In [1]: import numpy as np

In [2]: np.set_printoptions(precision=2, suppress=True, linewidth=140, floatmode="fixed")

In [3]: def rd(a):
   ...:     return np.round(a, 2) + 0
   ...: 

In [4]: other = np.array([[0, 2, 1], [0, 3, 3], [0, 0, 3]])

In [5]: J = other + other.T

In [6]: J
Out[6]: 
array([[0, 2, 1],
       [2, 6, 3],
       [1, 3, 6]])

In [7]: cov = J.T @ J

In [8]: (J @ J.T).shape
Out[8]: (3, 3)

In [9]: np.trace(cov), (J ** 2).sum()
Out[9]: (np.int64(100), np.int64(100))

In [10]: cov
Out[10]: 
array([[ 5, 15, 12],
       [15, 49, 38],
       [12, 38, 46]])

In [11]: np.diag(cov)
Out[11]: array([ 5, 49, 46])

In [12]: u = np.array([1, 0, 1])

In [13]: rng = np.random.default_rng(44281)

In [14]: W0 = np.outer(rng.normal(size=13), u) + 0.05 * rng.normal(size=(13, 3))

In [15]: rd(W0)
Out[15]: 
array([[-0.41,  0.04, -0.37],
       [-0.40, -0.03, -0.34],
       [-0.68,  0.09, -0.65],
       [ 0.85,  0.01,  0.85],
       [ 1.10,  0.03,  1.13],
       [ 0.55,  0.10,  0.49],
       [-0.37,  0.01, -0.40],
       [-0.58, -0.06, -0.52],
       [ 0.96,  0.02,  0.90],
       [-0.72,  0.02, -0.64],
       [-0.03,  0.01, -0.02],
       [-0.77, -0.08, -0.78],
       [-0.26,  0.09, -0.35]])

In [16]: rd(np.abs(np.linalg.svd(W0)[2][-1]))
Out[16]: array([0.68, 0.26, 0.69])

In [17]: [round(float(x), 2) for x in np.linalg.svd(W0, compute_uv=False)[:3]]
Out[17]: [3.3, 0.2, 0.11]

In [18]: round(np.log10(np.linalg.cond(W0)))
Out[18]: 1

In [19]: u = np.array([-5, 5])

In [20]: M = u[np.abs(np.subtract.outer(np.arange(2), np.arange(2)))]

In [21]: M
Out[21]: 
array([[-5,  5],
       [ 5, -5]])

In [22]: left, sigma, Vt = np.linalg.svd(M)

In [23]: vecs = Vt[:(sigma > 1e-8).sum()]

In [24]: x = M[0] + 4 * M[1] + rng.integers(2) * np.eye(2)[0]

In [25]: x
Out[25]: array([ 16.00, -15.00])

In [26]: rd(np.linalg.norm(x - vecs.T @ vecs @ x))
Out[26]: np.float64(0.71)

In [27]: rd(np.diag(vecs.T @ vecs))
Out[27]: array([0.50, 0.50])

In [28]: rd(vecs.T @ vecs)
Out[28]: 
array([[ 0.50, -0.50],
       [-0.50,  0.50]])

In [29]: r = np.linalg.matrix_rank(M)

In [30]: r
Out[30]: np.int64(1)

In [31]: ns = np.linalg.svd(M)[2][r:].T

In [32]: [int(np.linalg.matrix_rank(M[:i])) for i in range(1, len(M) + 1)]
Out[32]: [1, 1]

In [33]: ns.shape
Out[33]: (2, 1)

In [34]: M @ ns
Out[34]: 
array([[0.00],
       [0.00]])

In [35]: rd(ns @ ns.T)
Out[35]: 
array([[0.50, 0.50],
       [0.50, 0.50]])

In [36]: ns[:, 0] / ns[np.abs(ns[:, 0]).round(6).argmax(), 0]
Out[36]: array([1.00, 1.00])

In [37]: np.linalg.matrix_rank(M.T @ M), np.linalg.matrix_rank(M @ M.T)
Out[37]: (np.int64(1), np.int64(1))
